$ python3 -q
>>> import numpy as np
>>> import numpy.linalg as la
>>> np.set_printoptions(precision=3, suppress=True, linewidth=200, sign=" ")
>>> tidy = lambda a: np.round(a, 3) + 0
>>> rng = np.random.default_rng(39)
>>> M = rng.normal(size=(18, 3))
>>> M = 5 * M / la.norm(M, axis=1, keepdims=True)
>>> tidy(M)
array([[ 0.367,  4.236,  2.631],
       [-2.904, -3.905,  1.15 ],
       [ 1.052,  4.654, -1.494],
       [ 4.138,  1.749, -2.195],
       [-2.324, -2.668,  3.533],
       [-1.1  ,  4.601,  1.619],
       [-1.829,  1.369, -4.447],
       [-4.016,  0.285,  2.964],
       [-2.186, -4.458, -0.59 ],
       [ 1.687, -4.476, -1.456],
       [ 2.308,  3.132,  3.141],
       [-3.487, -1.614,  3.199],
       [ 1.309,  4.824,  0.102],
       [ 4.113, -1.693, -2.283],
       [-0.636,  2.795, -4.097],
       [-2.217, -4.451, -0.52 ],
       [ 3.647,  2.482,  2.353],
       [-3.235,  1.041,  3.667]])
>>> cov = M.T @ M
>>> tidy(la.svd(M, compute_uv=False) ** 2)
array([ 228.35,  151.61,   70.04])
>>> (M @ M.T).shape
(18, 18)
>>> tidy(la.eigvalsh(cov)[::-1])
array([ 228.35,  151.61,   70.04])
>>> la.matrix_rank(cov)
np.int64(3)
>>> cov = np.cov(M, rowvar=False)
>>> tidy(M.std(axis=0))
array([ 2.626,  3.317,  2.58 ])
>>> tidy(np.corrcoef(M[:, 2], M[:, 1])[0, 1])
np.float64(0.027)
>>> tidy(np.median(M, axis=0))
array([-0.868,  1.205,  0.626])
>>> np.argsort(-M.std(axis=0).round(6), kind="stable")
array([ 1,  0,  2])
>>> tidy(np.polyfit(M[:, 2], M[:, 1], 1))
array([ 0.035,  0.425])
>>> tidy(np.corrcoef(M.T))
array([[ 1.   ,  0.338, -0.316],
       [ 0.338,  1.   ,  0.027],
       [-0.316,  0.027,  1.   ]])
>>> tidy(la.eigvalsh(cov)[::-1])
array([ 13.397,   8.498,   4.106])
>>> Y = M / np.sqrt((M ** 2).mean(axis=1, keepdims=True))
>>> la.matrix_rank(M - M.mean(axis=1, keepdims=True))
np.int64(2)
>>> la.matrix_rank(Y) == la.matrix_rank(M)
np.True_
>>> tidy(la.norm(Y, axis=1))
array([ 1.732,  1.732,  1.732,  1.732,  1.732,  1.732,  1.732,  1.732,  1.732,  1.732,  1.732,  1.732,  1.732,  1.732,  1.732,  1.732,  1.732,  1.732])
>>> proj = M @ la.solve(M.T @ M, M.T)
>>> np.allclose(proj @ proj, proj)
True
>>> data = np.load("m.npy")
>>> tidy(data)
array([[ 1.   ,  0.   ,  0.   ,  0.   ],
       [ 0.   ,  1.   ,  0.   ,  0.   ],
       [ 0.   ,  0.333,  0.333,  0.333],
       [ 0.   ,  0.   ,  0.   ,  1.   ]])
>>> Y = np.c_[M[:, :1] @ np.array([[0]]), np.array([3, 3, 1, 1, 1, 2, 3, 0, 0, 2, 2, 3, 2, 1, 0, 3, 0, 3])]
>>> Y
array([[ 0.,  3.],
       [ 0.,  3.],
       [ 0.,  1.],
       [ 0.,  1.],
       [ 0.,  1.],
       [ 0.,  2.],
       [ 0.,  3.],
       [ 0.,  0.],
       [ 0.,  0.],
       [ 0.,  2.],
       [ 0.,  2.],
       [ 0.,  3.],
       [ 0.,  2.],
       [ 0.,  1.],
       [ 0.,  0.],
       [ 0.,  3.],
       [ 0.,  0.],
       [ 0.,  3.]])
>>> la.matrix_rank(np.c_[M, Y])
np.int64(4)
>>> tidy(la.lstsq(M, Y[:, 0])[0])
array([ 0.,  0.,  0.])
>>> tidy(la.norm(la.qr(M)[0].T @ Y, axis=0) ** 2 / ((Y ** 2).sum(axis=0) + 1e-12))
array([ 0.   ,  0.105])
>>> tidy(la.pinv(Y))
array([[ 0.   ,  0.   ,  0.   ,  0.   ,  0.   ,  0.   ,  0.   ,  0.   ,  0.   ,  0.   ,  0.   ,  0.   ,  0.   ,  0.   ,  0.   ,  0.   ,  0.   ,  0.   ],
       [ 0.041,  0.041,  0.014,  0.014,  0.014,  0.027,  0.041,  0.   ,  0.   ,  0.027,  0.027,  0.041,  0.027,  0.014,  0.   ,  0.041,  0.   ,  0.041]])
>>> r0 = np.array([-2, -3, 2, -4])
>>> Y = data + np.outer(r0, np.eye(4)[0])
>>> la.matrix_rank(la.inv(Y) - la.inv(data), tol=1e-8)
np.int64(1)
>>> tidy(la.det(Y) / la.det(data)), tidy(1 + la.solve(data, r0)[0])
(np.float64(-1.0), np.float64(-1.0))
>>> la.matrix_rank(Y - data)
np.int64(1)
>>> tidy(np.kron(np.eye(2, dtype=int), data))
array([[ 1.   ,  0.   ,  0.   ,  0.   ,  0.   ,  0.   ,  0.   ,  0.   ],
       [ 0.   ,  1.   ,  0.   ,  0.   ,  0.   ,  0.   ,  0.   ,  0.   ],
       [ 0.   ,  0.333,  0.333,  0.333,  0.   ,  0.   ,  0.   ,  0.   ],
       [ 0.   ,  0.   ,  0.   ,  1.   ,  0.   ,  0.   ,  0.   ,  0.   ],
       [ 0.   ,  0.   ,  0.   ,  0.   ,  1.   ,  0.   ,  0.   ,  0.   ],
       [ 0.   ,  0.   ,  0.   ,  0.   ,  0.   ,  1.   ,  0.   ,  0.   ],
       [ 0.   ,  0.   ,  0.   ,  0.   ,  0.   ,  0.333,  0.333,  0.333],
       [ 0.   ,  0.   ,  0.   ,  0.   ,  0.   ,  0.   ,  0.   ,  1.   ]])
>>> tidy(np.poly(data))
array([ 1.   , -3.333,  4.   , -2.   ,  0.333])
>>> tidy(np.einsum("ii->", data))
np.float64(3.333)
